$ python3 -q
>>> import numpy as np
>>> from numpy import linalg as LA
>>> np.set_printoptions(precision=2, suppress=True, linewidth=100)
>>> feats = np.load("out0.npy")
>>> feats.round(2) + 0
array([[-0.09, -0.26, -0.27, -0.53, -0.32, -0.11,  0.27,  0.24],
       [ 0.18,  0.01, -0.14,  0.22,  0.48, -0.55,  0.03, -0.24],
       [ 0.21, -0.19, -0.48, -0.38,  0.22, -0.09, -0.39, -0.14],
       [-0.35,  0.17,  0.38, -0.32,  0.2 ,  0.04, -0.41,  0.13],
       [-0.09, -0.18,  0.12, -0.04, -0.46, -0.59, -0.11, -0.21],
       [ 0.09,  0.78,  0.05, -0.33, -0.11, -0.1 ,  0.13, -0.23],
       [-0.5 , -0.09, -0.11,  0.25, -0.23,  0.13,  0.18, -0.51],
       [ 0.3 ,  0.01, -0.26, -0.14, -0.03,  0.46,  0.19, -0.27],
       [ 0.41, -0.36,  0.55, -0.11, -0.11,  0.19, -0.22, -0.29],
       [-0.15, -0.1 , -0.09,  0.24,  0.24,  0.14,  0.  ,  0.18],
       [-0.06,  0.02, -0.11,  0.1 , -0.19, -0.02, -0.22,  0.44],
       [ 0.41,  0.24, -0.16,  0.4 , -0.44, -0.01, -0.27,  0.15],
       [-0.27,  0.08, -0.3 ,  0.03, -0.11,  0.17, -0.58, -0.27]])
>>> # keeps lengths
>>> B = np.array([[1, 0], [0, 2], [1, 2], [2, 1], [2, 0], [1, 2], [1, 1], [0, 0]])
>>> np.vstack([feats, B.T]).shape
(15, 8)
>>> np.einsum("ij->j", feats)
array([ 0.09,  0.13, -0.81, -0.62, -0.86, -0.33, -1.41, -1.03])
>>> np.round(feats.T @ feats, 2) + 0
array([[1., 0., 0., 0., 0., 0., 0., 0.],
       [0., 1., 0., 0., 0., 0., 0., 0.],
       [0., 0., 1., 0., 0., 0., 0., 0.],
       [0., 0., 0., 1., 0., 0., 0., 0.],
       [0., 0., 0., 0., 1., 0., 0., 0.],
       [0., 0., 0., 0., 0., 1., 0., 0.],
       [0., 0., 0., 0., 0., 0., 1., 0.],
       [0., 0., 0., 0., 0., 0., 0., 1.]])
>>> round(float(feats[:, 3] @ feats[:, 4]), 2)
-0.0
>>> hat = feats @ LA.solve(feats.T @ feats, feats.T)
>>> np.allclose(hat @ hat, hat)
True
>>> np.diag(hat)
array([0.68, 0.69, 0.68, 0.63, 0.68, 0.82, 0.69, 0.49, 0.8 , 0.21, 0.31, 0.7 , 0.62])
>>> B = np.c_[feats[:, :1] @ np.array([[4]]), np.array([2, 2, -2, 3, -2, -2, 0, -3, -3, -3, -3, -2, 2])]
>>> B
array([[-0.35,  2.  ],
       [ 0.71,  2.  ],
       [ 0.83, -2.  ],
       [-1.42,  3.  ],
       [-0.35, -2.  ],
       [ 0.35, -2.  ],
       [-2.01,  0.  ],
       [ 1.18, -3.  ],
       [ 1.65, -3.  ],
       [-0.59, -3.  ],
       [-0.24, -3.  ],
       [ 1.65, -2.  ],
       [-1.06,  2.  ]])
>>> LA.matrix_rank(B)
np.int64(2)
>>> LA.norm(LA.qr(feats)[0].T @ B, axis=0) ** 2 / ((B ** 2).sum(axis=0) + 1e-12)
array([1.  , 0.39])
>>> np.round(LA.norm(B - feats @ LA.lstsq(feats, B)[0], axis=0), 2) + 0
array([0. , 6.7])
>>> vec = np.array([3, 3])
>>> y = B @ vec
>>> y
array([  4.94,   8.13,  -3.52,   4.75,  -7.06,  -4.94,  -6.02,  -5.46,  -4.04, -10.77,  -9.71,
        -1.04,   2.81])
>>> LA.solve(B.T @ B, B.T @ y)
array([3., 3.])
>>> rng = np.random.default_rng(1114)
>>> y = y + 0.05 * rng.normal(size=13)
>>> y
array([  4.96,   8.13,  -3.52,   4.76,  -7.07,  -5.01,  -5.99,  -5.49,  -4.03, -10.75,  -9.68,
        -1.03,   2.88])
>>> coef, *_ = LA.lstsq(B, y)
>>> round(float(LA.norm(y - B @ coef)), 2)
0.11
>>> coef.round()
array([3., 3.])
>>> A = np.array([[2, 3, 1, 0, 2, 2],
...     [3, 2, 1, 0, 2, 3],
...     [2, 1, 3, 2, 3, 2],
...     [1, 0, 2, 1, 3, 1],
...     [3, 1, 0, 1, 2, 2],
...     [3, 3, 0, 1, 2, 3]])
>>> vec = np.array([2, 9, 6, 1, 5, 0])
>>> np.sign((A @ vec).round(6))
array([1, 1, 1, 1, 1, 1])
>>> np.einsum("ij,j->i", A, vec)
array([47, 40, 48, 30, 26, 44])
>>> A @ (2 * vec)
array([94, 80, 96, 60, 52, 88])
>>> A @ np.ones(6)
array([10., 11., 13.,  8.,  9., 12.])
>>> (A @ vec).argmax()
np.int64(2)
>>> LA.norm(A @ vec) <= LA.norm(A, 2) * LA.norm(vec) + 1e-9
np.True_
>>> left, s, vt = LA.svd(A, full_matrices=False)
>>> np.allclose(left * s @ vt, A)
True
>>> np.round(left.T @ left, 2) + 0
array([[1., 0., 0., 0., 0., 0.],
       [0., 1., 0., 0., 0., 0.],
       [0., 0., 1., 0., 0., 0.],
       [0., 0., 0., 1., 0., 0.],
       [0., 0., 0., 0., 1., 0.],
       [0., 0., 0., 0., 0., 1.]])
>>> np.abs(left[:, 0]).round(6).argmax()
np.int64(5)
>>> np.cumsum(s ** 2) / np.sum(s ** 2)
array([0.85, 0.96, 0.98, 0.99, 1.  , 1.  ])
>>> s
array([11.21,  3.97,  1.85,  1.13,  0.92,  0.39])
>>> np.round(left.T @ A @ vt.T, 2) + 0
array([[11.21,  0.  ,  0.  ,  0.  ,  0.  ,  0.  ],
       [ 0.  ,  3.97,  0.  ,  0.  ,  0.  ,  0.  ],
       [ 0.  ,  0.  ,  1.85,  0.  ,  0.  ,  0.  ],
       [ 0.  ,  0.  ,  0.  ,  1.13,  0.  ,  0.  ],
       [ 0.  ,  0.  ,  0.  ,  0.  ,  0.92,  0.  ],
       [ 0.  ,  0.  ,  0.  ,  0.  ,  0.  ,  0.39]])
>>> left.shape, s.shape, vt.shape
((6, 6), (6,), (6, 6))
>>> (s > 1e-8).sum()
np.int64(6)
>>> np.round(vt @ vt.T, 2) + 0
array([[1., 0., 0., 0., 0., 0.],
       [0., 1., 0., 0., 0., 0.],
       [0., 0., 1., 0., 0., 0.],
       [0., 0., 0., 1., 0., 0.],
       [0., 0., 0., 0., 1., 0.],
       [0., 0., 0., 0., 0., 1.]])
>>> round(float(np.sqrt((s ** 2).sum())), 2), round(LA.norm(A), 2)
(12.12, np.float64(12.12))
>>> s / s[0]
array([1.  , 0.35, 0.17, 0.1 , 0.08, 0.03])
>>> F = np.load("x.npy")
>>> F
array([[ 0,  0,  0,  2,  0,  0,  0,  0,  0,  0],
       [ 0,  0,  0,  0,  0,  5,  0,  0,  0,  0],
       [ 0,  0,  0,  0,  3,  0,  0,  0,  0,  0],
       [ 0,  0,  0,  0,  0,  0,  0,  0,  0, -2],
       [ 0,  0,  0,  0,  0,  0,  0,  0,  0,  0],
       [-4,  0,  0,  0,  0,  0,  0,  0,  0,  0],
       [ 0, -2,  0,  0,  0,  0,  0,  0,  0,  0],
       [ 0,  0,  0,  0,  0,  0,  0,  4,  0,  0],
       [ 0,  0,  0,  0,  0,  0, -5,  0,  0,  0],
       [ 0,  0,  0,  0,  0,  0,  0,  0, -1,  0]])
>>> LA.svd(F, compute_uv=False)
array([5., 5., 4., 4., 3., 2., 2., 2., 1., 0.])
>>> LA.rank(F)
Traceback (most recent call last):
  File "<python-input-52>", line 1, in <module>
    LA.rank(F)
    ^^^^^^^
AttributeError: module 'numpy.linalg' has no attribute 'rank'
>>> F.sum(axis=1)
array([ 2,  5,  3, -2,  0, -4, -2,  4, -5, -1])
>>> LA.matrix_rank(F)
np.int64(9)
>>> F.mean(axis=0)
array([-0.4, -0.2,  0. ,  0.2,  0.3,  0.5, -0.5,  0.4, -0.1, -0.2])
>>> F - F[0]
array([[ 0,  0,  0,  0,  0,  0,  0,  0,  0,  0],
       [ 0,  0,  0, -2,  0,  5,  0,  0,  0,  0],
       [ 0,  0,  0, -2,  3,  0,  0,  0,  0,  0],
       [ 0,  0,  0, -2,  0,  0,  0,  0,  0, -2],
       [ 0,  0,  0, -2,  0,  0,  0,  0,  0,  0],
       [-4,  0,  0, -2,  0,  0,  0,  0,  0,  0],
       [ 0, -2,  0, -2,  0,  0,  0,  0,  0,  0],
       [ 0,  0,  0, -2,  0,  0,  0,  4,  0,  0],
       [ 0,  0,  0, -2,  0,  0, -5,  0,  0,  0],
       [ 0,  0,  0, -2,  0,  0,  0,  0, -1,  0]])
>>> np.abs(F).max()
np.int64(5)
>>> np.unravel_index(np.abs(F).argmax(), F.shape)
(np.int64(1), np.int64(5))
>>> labels = rng.permutation(10)
>>> labels
array([2, 1, 0, 4, 7, 9, 8, 5, 6, 3])
>>> B = F[labels][:, labels]
>>> B
array([[ 0,  0,  0,  3,  0,  0,  0,  0,  0,  0],
       [ 0,  0,  0,  0,  0,  0,  0,  5,  0,  0],
       [ 0,  0,  0,  0,  0,  0,  0,  0,  0,  2],
       [ 0,  0,  0,  0,  0,  0,  0,  0,  0,  0],
       [ 0,  0,  0,  0,  4,  0,  0,  0,  0,  0],
       [ 0,  0,  0,  0,  0,  0, -1,  0,  0,  0],
       [ 0,  0,  0,  0,  0,  0,  0,  0, -5,  0],
       [ 0,  0, -4,  0,  0,  0,  0,  0,  0,  0],
       [ 0, -2,  0,  0,  0,  0,  0,  0,  0,  0],
       [ 0,  0,  0,  0,  0, -2,  0,  0,  0,  0]])
>>> np.trace(B)
np.int64(4)
>>> np.sort(np.abs(LA.eigvals(B)))
array([0. , 0. , 2.6, 2.6, 2.6, 2.6, 2.6, 2.6, 2.6, 4. ])
>>> np.diag(B)
array([0, 0, 0, 0, 4, 0, 0, 0, 0, 0])
>>> F[:, 4] @ F[:, 0]
np.int64(0)
>>> LA.pinv(F)
array([[ 0.  ,  0.  ,  0.  ,  0.  ,  0.  , -0.25,  0.  ,  0.  ,  0.  ,  0.  ],
       [ 0.  ,  0.  ,  0.  ,  0.  ,  0.  ,  0.  , -0.5 ,  0.  ,  0.  ,  0.  ],
       [ 0.  ,  0.  ,  0.  ,  0.  ,  0.  ,  0.  ,  0.  ,  0.  ,  0.  ,  0.  ],
       [ 0.5 ,  0.  ,  0.  ,  0.  ,  0.  ,  0.  ,  0.  ,  0.  ,  0.  ,  0.  ],
       [ 0.  ,  0.  ,  0.33,  0.  ,  0.  ,  0.  ,  0.  ,  0.  ,  0.  ,  0.  ],
       [ 0.  ,  0.2 ,  0.  ,  0.  ,  0.  ,  0.  ,  0.  ,  0.  ,  0.  ,  0.  ],
       [ 0.  ,  0.  ,  0.  ,  0.  ,  0.  ,  0.  ,  0.  ,  0.  , -0.2 ,  0.  ],
       [ 0.  ,  0.  ,  0.  ,  0.  ,  0.  ,  0.  ,  0.  ,  0.25,  0.  ,  0.  ],
       [ 0.  ,  0.  ,  0.  ,  0.  ,  0.  ,  0.  ,  0.  ,  0.  ,  0.  , -1.  ],
       [ 0.  ,  0.  ,  0.  , -0.5 ,  0.  ,  0.  ,  0.  ,  0.  ,  0.  ,  0.  ]])
>>> F.T @ F
array([[16,  0,  0,  0,  0,  0,  0,  0,  0,  0],
       [ 0,  4,  0,  0,  0,  0,  0,  0,  0,  0],
       [ 0,  0,  0,  0,  0,  0,  0,  0,  0,  0],
       [ 0,  0,  0,  4,  0,  0,  0,  0,  0,  0],
       [ 0,  0,  0,  0,  9,  0,  0,  0,  0,  0],
       [ 0,  0,  0,  0,  0, 25,  0,  0,  0,  0],
       [ 0,  0,  0,  0,  0,  0, 25,  0,  0,  0],
       [ 0,  0,  0,  0,  0,  0,  0, 16,  0,  0],
       [ 0,  0,  0,  0,  0,  0,  0,  0,  1,  0],
       [ 0,  0,  0,  0,  0,  0,  0,  0,  0,  4]])
